$ ipython --no-banner

In [1]: import numpy as np

In [2]: import numpy.linalg as la

In [3]: np.set_printoptions(precision=1, suppress=True, linewidth=160)

In [4]: def rd(a):
   ...:     return np.round(a, 1) + 0
   ...: 

In [5]: m1 = np.array([[83, 3, 44], [3, 148, -21], [44, -21, 59]])

In [6]: rd(la.norm(m1, "nuc"))
Out[6]: np.float64(290.0)

In [7]: rd(la.norm(m1, axis=1))
Out[7]: array([ 94. , 149.5,  76.5])

In [8]: rd(la.norm(m1, 2))
Out[8]: np.float64(153.6)

In [9]: rd(la.norm(m1[1] - m1[0]))
Out[9]: np.float64(177.9)

In [10]: rd(la.norm(m1, 1)), rd(la.norm(m1, np.inf))
Out[10]: (np.float64(172.0), np.float64(172.0))

In [11]: r0 = np.array([-2, -2, -2])

In [12]: B = m1 + np.outer(r0, np.eye(3)[0])

In [13]: la.matrix_rank(la.inv(B) - la.inv(m1), tol=1e-8)
Out[13]: np.int64(1)

In [14]: rng = np.random.default_rng(67119)

In [15]: z = rng.permutation(3)

In [16]: B = m1[:, z] * rng.choice([-1, 1], 3)

In [17]: B
Out[17]: 
array([[  83,  -44,   -3],
       [   3,   21, -148],
       [  44,  -59,   21]])

In [18]: U, _, VT = la.svd(m1.T @ B)

In [19]: z
Out[19]: array([0, 2, 1])

In [20]: def softmax(z):
    ...:     e = np.exp(z - z.max(axis=-1, keepdims=True))
    ...:     return e / e.sum(axis=-1, keepdims=True)
    ...: 

In [21]: rd(softmax(m1[0] + -1))
Out[21]: array([1., 0., 0.])

In [22]: rd(softmax(10 * m1[0]))
Out[22]: array([1., 0., 0.])

In [23]: rd(softmax(m1[0]))
Out[23]: array([1., 0., 0.])

In [24]: att = m1 @ m1.T / np.sqrt(3)

In [25]: softmax(att)[0] @ m1
Out[25]: array([83.,  3., 44.])

In [26]: softmax(att).round(6).argmax(axis=1)
Out[26]: array([0, 1, 0])

In [27]: rd(softmax(att + np.triu(np.full(att.shape, -np.inf), 1)))
Out[27]: 
array([[1., 0., 0.],
       [0., 1., 0.],
       [1., 0., 0.]])

In [28]: X = np.array([[4.0, 5.0], [5.0, 3.0]])

In [29]: blk = np.stack([X, 5 * X, X[::-1]])

In [30]: blk.shape
Out[30]: (3, 2, 2)

In [31]: rd(la.det(blk))
Out[31]: array([ -13., -325.,   13.])

In [32]: la.matrix_rank(blk)
Out[32]: array([2, 2, 2])

In [33]: (blk @ X.T).shape
Out[33]: (3, 2, 2)

In [34]: rd(la.norm(blk, axis=(1, 2)))
Out[34]: array([ 8.7, 43.3,  8.7])

In [35]: np.trace(X)
Out[35]: np.float64(7.0)

In [36]: rd(np.sort(np.abs(la.eigvals(X))))
Out[36]: array([1.5, 8.5])

In [37]: A = np.loadtxt("case9.csv", delimiter=",")

In [38]: A
Out[38]: 
array([[-1., -2.,  0.,  0.],
       [-2.,  0., -2.,  0.],
       [ 0., -2., -1., -2.],
       [ 0.,  0., -2.,  2.]])

In [39]: Q = A.astype(float).copy()

In [40]: for j in range(4):
    ...:     Q[:, j] -= Q[:, :j] @ (Q[:, :j].T @ Q[:, j])
    ...:     Q[:, j] /= la.norm(Q[:, j])
    ...: 

In [41]: rd(Q)
Out[41]: 
array([[-0.4, -0.6,  0.4,  0.6],
       [-0.9,  0.3, -0.2, -0.3],
       [ 0. , -0.7, -0.4, -0.6],
       [ 0. ,  0. , -0.8,  0.6]])

In [42]: rd(Q.T @ A)
Out[42]: 
array([[ 2.2,  0.9,  1.8,  0. ],
       [ 0. ,  2.7,  0.1,  1.5],
       [ 0. ,  0. ,  2.4, -0.9],
       [ 0. ,  0. ,  0. ,  2.2]])
